$ ipython --no-banner

In [1]: import numpy as np

In [2]: import numpy.linalg as la

In [3]: np.set_printoptions(precision=4, suppress=True, linewidth=160, legacy="1.25")

In [4]: rnd = lambda a: np.round(a, 4) + 0

In [5]: rng = np.random.default_rng(83581)

In [6]: idx = rng.integers(0, 2, 5)

In [7]: W0 = (idx[:, None] == idx) * -3 + np.eye(5)

In [8]: W0
Out[8]: 
array([[-2., -3.,  0., -3., -3.],
       [-3., -2.,  0., -3., -3.],
       [ 0.,  0., -2.,  0.,  0.],
       [-3., -3.,  0., -2., -3.],
       [-3., -3.,  0., -3., -2.]])

In [9]: gram = W0.T @ W0

In [10]: la.matrix_rank(gram)
Out[10]: 5

In [11]: (W0 @ W0.T).shape
Out[11]: (5, 5)

In [12]: rnd(la.eigvalsh(gram)[::-1])
Out[12]: array([121.,   4.,   1.,   1.,   1.])

In [13]: gram
Out[13]: 
array([[31., 30.,  0., 30., 30.],
       [30., 31.,  0., 30., 30.],
       [ 0.,  0.,  4.,  0.,  0.],
       [30., 30.,  0., 31., 30.],
       [30., 30.,  0., 30., 31.]])

In [14]: np.diag(gram)
Out[14]: array([31., 31.,  4., 31., 31.])

In [15]: data = np.load("data.npy")

In [16]: data
Out[16]: 
array([[ 22,   1,   0,   1,   1,   2,   2],
       [  2, -19,   2,   1,   0,   0,   1],
       [  1,   2,  60,   1,   2,   1,   2],
       [  1,   1,   1, -20,   1,   0,   1],
       [  2,   2,   2,   2,  22,   1,   1],
       [  1,   1,   0,   0,   1,  41,   0],
       [  2,   0,   0,   1,   2,   0,  22]])

In [17]: u = np.array([-3, 0, 0, 3, 0, 3, 2])

In [18]: A2 = data + np.outer(u, np.eye(7)[5])

In [19]: print(A2)
[[ 22.   1.   0.   1.   1.  -1.   2.]
 [  2. -19.   2.   1.   0.   0.   1.]
 [  1.   2.  60.   1.   2.   1.   2.]
 [  1.   1.   1. -20.   1.   3.   1.]
 [  2.   2.   2.   2.  22.   1.   1.]
 [  1.   1.   0.   0.   1.  44.   0.]
 [  2.   0.   0.   1.   2.   2.  22.]]

In [20]: print(la.matrix_rank(A2 - data))
1

In [21]: print(la.matrix_rank(la.inv(A2) - la.inv(data), tol=1e-8))
1

In [22]: M = np.loadtxt("dump.csv", delimiter=",")

In [23]: print(rnd(M))
[[ 2.0635  3.9733 -0.5011  1.9141 -1.0196]
 [ 0.7211  3.9371 -1.8088  1.9759  1.3427]
 [-2.6564 -2.536  -1.0081 -1.1416  3.0319]
 [ 0.4503 -2.9922  2.3646 -1.5614 -2.7954]
 [-2.4102 -3.5641 -0.1049 -1.6835  1.9087]
 [ 1.8173 -0.9217  2.3926 -0.5814 -3.8452]
 [ 2.646   2.6842  0.9028  1.2182 -2.9146]
 [ 2.5635  1.3162  1.6979  0.5216 -3.6799]
 [ 2.4829  3.4077  0.2773  1.599  -2.1423]
 [ 1.4753 -1.57    2.4691 -0.8934 -3.6694]
 [-2.3136 -0.3237 -2.0863 -0.0276  3.8973]
 [ 2.057  -0.3823  2.2845 -0.3191 -3.9118]
 [-1.6335 -4.14    1.0343 -2.0253  0.144 ]
 [-1.6817 -4.1326  0.9818 -2.0186  0.2346]
 [-2.4723 -0.8884 -1.8817 -0.3077  3.803 ]
 [ 1.4933  4.1489 -1.179   2.0383  0.1111]
 [ 0.7392  3.9463 -1.7968  1.9795  1.3167]
 [ 1.1758  4.1096 -1.4686  2.0371  0.6495]
 [-2.4494 -3.485  -0.1945 -1.6406  2.0312]
 [-1.8065 -4.1018  0.8383 -1.9954  0.477 ]
 [ 2.3221  3.7085 -0.075   1.7629 -1.6558]
 [ 0.5513 -2.879   2.3921 -1.5094 -2.8995]
 [-2.6502 -2.6341 -0.9391 -1.1922  2.9555]
 [-2.587  -3.069  -0.5976 -1.4191  2.5531]
 [-0.7099 -3.9313  1.8163 -1.9736 -1.3589]
 [-0.0566 -3.484   2.1773 -1.7833 -2.2221]
 [-0.136   3.312  -2.2579  1.7066  2.4498]]

In [24]: # looks like rank 2

In [25]: [round(float(x), 4) for x in la.svd(M, compute_uv=False)[:3]]
Out[25]: [20.1473, 16.4038, 0.0]

In [26]: la.cond(M) > 100
Out[26]: True

In [27]: la.matrix_rank(M, rtol=0.1)
Out[27]: 2

In [28]: print(np.argsort(-la.norm(M, axis=0).round(6), kind="stable")[:3])
[1 4 0]

In [29]: idx = M[:, 2] > np.median(M[:, 2])

In [30]: u = M[idx].mean(axis=0) - M[~idx].mean(axis=0)

In [31]: print(((M - M.mean(axis=0)) @ u > 0).astype(int))
[0 0 0 1 0 1 1 1 0 1 0 1 1 1 0 0 0 0 0 1 0 1 0 0 1 1 0]

In [32]: rnd((((M - M.mean(axis=0)) @ u > 0) == idx).mean())
Out[32]: 0.963

In [33]: idx.astype(int)
Out[33]: array([0, 0, 0, 1, 0, 1, 1, 1, 1, 1, 0, 1, 1, 1, 0, 0, 0, 0, 0, 1, 0, 1, 0, 0, 1, 1, 0])

In [34]: rnd(u)
Out[34]: array([ 1.2816, -2.3848,  2.7994, -1.2997, -3.8684])

In [35]: Xc = M - M.mean(axis=0)

In [36]: vecs = la.svd(Xc)[2][:2]

In [37]: A2 = Xc - Xc @ vecs.T @ vecs

In [38]: rnd(np.diag(vecs.T @ vecs))
Out[38]: array([0.2834, 0.6885, 0.2467, 0.1669, 0.6145])

In [39]: print(rnd((Xc @ vecs.T).std(axis=0)))
[3.8572 3.1382]

In [40]: rnd(la.norm(A2) / la.norm(Xc))
Out[40]: 0.0

In [41]: rnd(np.trace(la.pinv(M) @ M))
Out[41]: 2.0

In [42]: rank = la.matrix_rank(M)

In [43]: rank
Out[43]: 2

In [44]: ns = la.svd(M)[2][rank:].T

In [45]: print(ns.shape)
(5, 3)

In [46]: np.allclose(M @ ns, 0)
Out[46]: True

In [47]: [int(la.matrix_rank(M[:, :j + 1])) for j in range(5)]
Out[47]: [1, 2, 2, 2, 2]

In [48]: [int(la.matrix_rank(M[:i])) for i in range(1, len(M) + 1)]
Out[48]: 
[1,
 2,
 2,
 2,
 2,
 2,
 2,
 2,
 2,
 2,
 2,
 2,
 2,
 2,
 2,
 2,
 2,
 2,
 2,
 2,
 2,
 2,
 2,
 2,
 2,
 2,
 2]

In [49]: mat = np.load("test12.npy")

In [50]: mat
Out[50]: 
array([[2, 1, 2, 1],
       [3, 1, 3, 1],
       [2, 1, 2, 1],
       [3, 1, 3, 1]])

In [51]: # column 2 repeats column 0

In [52]: Uu, sv, Vt = la.svd(mat)

In [53]: vecs = Vt[:(sv > 1e-8).sum()]

In [54]: x = mat[1] + -1 * mat[0] + rng.integers(2) * np.eye(4)[2]

In [55]: print(x)
[1. 0. 1. 0.]

In [56]: la.matrix_rank(np.vstack([mat, x]))
Out[56]: 2

In [57]: rank = la.matrix_rank(mat)

In [58]: print(rank)
2

In [59]: ns = la.svd(mat)[2][rank:].T

In [60]: [int(la.matrix_rank(np.delete(mat, i, axis=0))) for i in range(4)]
Out[60]: [2, 2, 2, 2]

In [61]: rnd(np.abs(la.eigvals(mat)).max())
Out[61]: 6.6056

In [62]: mat @ mat
Out[62]: 
array([[14,  6, 14,  6],
       [18,  8, 18,  8],
       [14,  6, 14,  6],
       [18,  8, 18,  8]])

In [63]: (mat + mat.T) / 2
Out[63]: 
array([[2., 2., 2., 2.],
       [2., 1., 2., 1.],
       [2., 2., 2., 2.],
       [2., 1., 2., 1.]])

In [64]: np.allclose(mat, mat.T)
Out[64]: False

In [65]: np.trace(mat)
Out[65]: 6

In [66]: rnd(np.sort(np.abs(la.eigvals(mat))))
Out[66]: array([0.    , 0.    , 0.6056, 6.6056])
